% python3 -q
>>> import numpy as np
>>> np.set_printoptions(precision=2, suppress=True, linewidth=100)
>>> def tidy(a):
...     return np.round(a, 2) + 0
... 
>>> mat = np.array([[1, -3, 9, -27],
...     [1, -2, 4, -8],
...     [1, -1, 1, -1],
...     [1, 0, 0, 0],
...     [1, 1, 1, 1]])
>>> x0 = np.array([0, 2, 0, 1])
>>> y = mat @ x0
>>> y
array([-33, -12,  -3,   0,   3])
>>> tidy(np.linalg.solve(mat.T @ mat, mat.T @ y))
array([0., 2., 0., 1.])
>>> tidy(np.linalg.lstsq(mat, y)[0])
array([0., 2., 0., 1.])
>>> rng = np.random.default_rng(12883)
>>> y = y + 0.02 * rng.normal(size=5)
>>> tidy(y)
array([-32.98, -12.01,  -2.99,  -0.03,   2.99])
>>> c, *_ = np.linalg.lstsq(mat, y)
>>> c.round()
array([-0.,  2.,  0.,  1.])
>>> [round(float(np.linalg.norm(np.linalg.solve(mat.T @ mat + lam * np.eye(4), mat.T @ y))), 2) for lam in (0, 1, 10, 100)]
[2.24, 1.78, 1.22, 1.06]
>>> tidy(c)
array([-0.01,  2.  ,  0.01,  1.  ])
>>> tidy(np.linalg.norm(y - mat @ c))
np.float64(0.02)
>>> other = np.array([[1, -3, -1, 0], [3, -2, 1, 1], [-3, -1, -1, 0], [3, 1, 2, 3]])
>>> X = other - other.T
>>> X
array([[ 0, -6,  2, -3],
       [ 6,  0,  2,  0],
       [-2, -2,  0, -2],
       [ 3,  0,  2,  0]])
>>> x0 = np.array([-3, 1, 2, 3])
>>> y = X @ x0
>>> y
array([-11, -14,  -2,  -5])
>>> tidy(np.linalg.solve(X, X[:, 0]))
array([1., 0., 0., 0.])
>>> tidy(np.linalg.solve(X, y))
array([-3.,  1.,  2.,  3.])
>>> other = np.array([[0.5, -1.6], [1.0, 0.9], [-0.1, 3.6], [0.5, -0.9], [-1.3, -0.1]])
>>> cent = np.array([[1.2, 0.8, -0.1, 0.7], [0.8, -0.1, 0.4, 0.8]])
>>> F = other @ cent
>>> tidy(F)
array([[-0.68,  0.56, -0.69, -0.93],
       [ 1.92,  0.71,  0.26,  1.42],
       [ 2.76, -0.44,  1.45,  2.81],
       [-0.12,  0.49, -0.41, -0.37],
       [-1.64, -1.03,  0.09, -0.99]])
>>> # null space of dimension 2
>>> np.linalg.lstsq(F[:-1].T, F[-1])[2]
np.int32(2)
>>> tidy(F @ np.linalg.pinv(F) @ F)
array([[-0.68,  0.56, -0.69, -0.93],
       [ 1.92,  0.71,  0.26,  1.42],
       [ 2.76, -0.44,  1.45,  2.81],
       [-0.12,  0.49, -0.41, -0.37],
       [-1.64, -1.03,  0.09, -0.99]])
>>> np.allclose(F[:-1].T @ np.linalg.lstsq(F[:-1].T, F[-1])[0], F[-1])
True
